% python3 -q
>>> import numpy as np
>>> np.set_printoptions(precision=2, suppress=True, linewidth=160, legacy="1.25")
>>> rd = lambda a: np.round(a, 2) + 0
>>> data = np.array([[0, 1, 0, 0], [1, 0, 0, 0], [0, 0, 0, 1], [0, 0, 1, 0]])
>>> evals, V = np.linalg.eigh(data)
>>> x = np.array([-6, -2, 0, 2])
>>> x @ data @ x
24
>>> rd(x @ data @ x / (x @ x)), evals[0], evals[-1]
(0.55, -1.0, 1.0)
>>> rd(V * np.maximum(evals, 0) @ V.T)
array([[0.5, 0.5, 0. , 0. ],
       [0.5, 0.5, 0. , 0. ],
       [0. , 0. , 0.5, 0.5],
       [0. , 0. , 0.5, 0.5]])
>>> data @ data.T
array([[1, 0, 0, 0],
       [0, 1, 0, 0],
       [0, 0, 1, 0],
       [0, 0, 0, 1]])
>>> data[:, 1] @ data[:, 2]
0
>>> data.T @ data
array([[1, 0, 0, 0],
       [0, 1, 0, 0],
       [0, 0, 1, 0],
       [0, 0, 0, 1]])
>>> W0 = np.loadtxt("run19.csv", delimiter=",")
>>> W0
array([[4., 7., 9., 7., 6., 8., 4., 4., 1.],
       [7., 0., 6., 1., 7., 7., 7., 3., 4.],
       [9., 6., 6., 5., 6., 9., 5., 5., 2.],
       [7., 1., 5., 4., 4., 9., 9., 8., 7.],
       [6., 7., 6., 4., 2., 3., 2., 2., 7.],
       [8., 7., 9., 9., 3., 0., 8., 4., 3.],
       [4., 7., 5., 9., 2., 8., 6., 5., 6.],
       [4., 3., 5., 8., 2., 4., 5., 8., 6.],
       [1., 4., 2., 7., 7., 3., 6., 6., 6.]])
>>> # symmetric
>>> B = np.linalg.inv(W0)
>>> rd(np.linalg.det(W0) * np.linalg.det(B))
1.0
>>> rd(np.linalg.slogdet(W0)[0])
-1.0
>>> rng = np.random.default_rng(406762)
>>> idx = rng.permutation(9)
>>> B = W0[:, idx] * rng.choice([-1, 1], 9)
>>> B
array([[-8.,  4.,  7.,  4., -7.,  6., -4., -1.,  9.],
       [-7.,  3.,  0.,  7., -1.,  7., -7., -4.,  6.],
       [-9.,  5.,  6.,  9., -5.,  6., -5., -2.,  6.],
       [-9.,  8.,  1.,  7., -4.,  4., -9., -7.,  5.],
       [-3.,  2.,  7.,  6., -4.,  2., -2., -7.,  6.],
       [-0.,  4.,  7.,  8., -9.,  3., -8., -3.,  9.],
       [-8.,  5.,  7.,  4., -9.,  2., -6., -6.,  5.],
       [-4.,  8.,  3.,  4., -8.,  2., -5., -6.,  5.],
       [-3.,  6.,  4.,  1., -7.,  7., -6., -6.,  2.]])
>>> left, _, Vt = np.linalg.svd(W0.T @ B)
>>> idx
array([5, 7, 1, 0, 3, 4, 6, 8, 2])
>>> B - B[0]
array([[ 0.,  0.,  0.,  0.,  0.,  0.,  0.,  0.,  0.],
       [ 1., -1., -7.,  3.,  6.,  1., -3., -3., -3.],
       [-1.,  1., -1.,  5.,  2.,  0., -1., -1., -3.],
       [-1.,  4., -6.,  3.,  3., -2., -5., -6., -4.],
       [ 5., -2.,  0.,  2.,  3., -4.,  2., -6., -3.],
       [ 8.,  0.,  0.,  4., -2., -3., -4., -2.,  0.],
       [ 0.,  1.,  0.,  0., -2., -4., -2., -5., -4.],
       [ 4.,  4., -4.,  0., -1., -4., -1., -5., -4.],
       [ 5.,  2., -3., -3.,  0.,  1., -2., -5., -7.]])
>>> B.shape
(9, 9)
>>> np.diff(B, axis=0)
array([[ 1., -1., -7.,  3.,  6.,  1., -3., -3., -3.],
       [-2.,  2.,  6.,  2., -4., -1.,  2.,  2.,  0.],
       [ 0.,  3., -5., -2.,  1., -2., -4., -5., -1.],
       [ 6., -6.,  6., -1.,  0., -2.,  7.,  0.,  1.],
       [ 3.,  2.,  0.,  2., -5.,  1., -6.,  4.,  3.],
       [-8.,  1.,  0., -4.,  0., -1.,  2., -3., -4.],
       [ 4.,  3., -4.,  0.,  1.,  0.,  1.,  0.,  0.],
       [ 1., -2.,  1., -3.,  1.,  5., -1.,  0., -3.]])
>>> np.abs(B).max()
9.0
>>> rd(np.linalg.norm(B))
52.23
>>> B.sum(axis=0)
array([-51.,  45.,  42.,  50., -54.,  39., -52., -42.,  53.])
>>> np.count_nonzero(B)
79
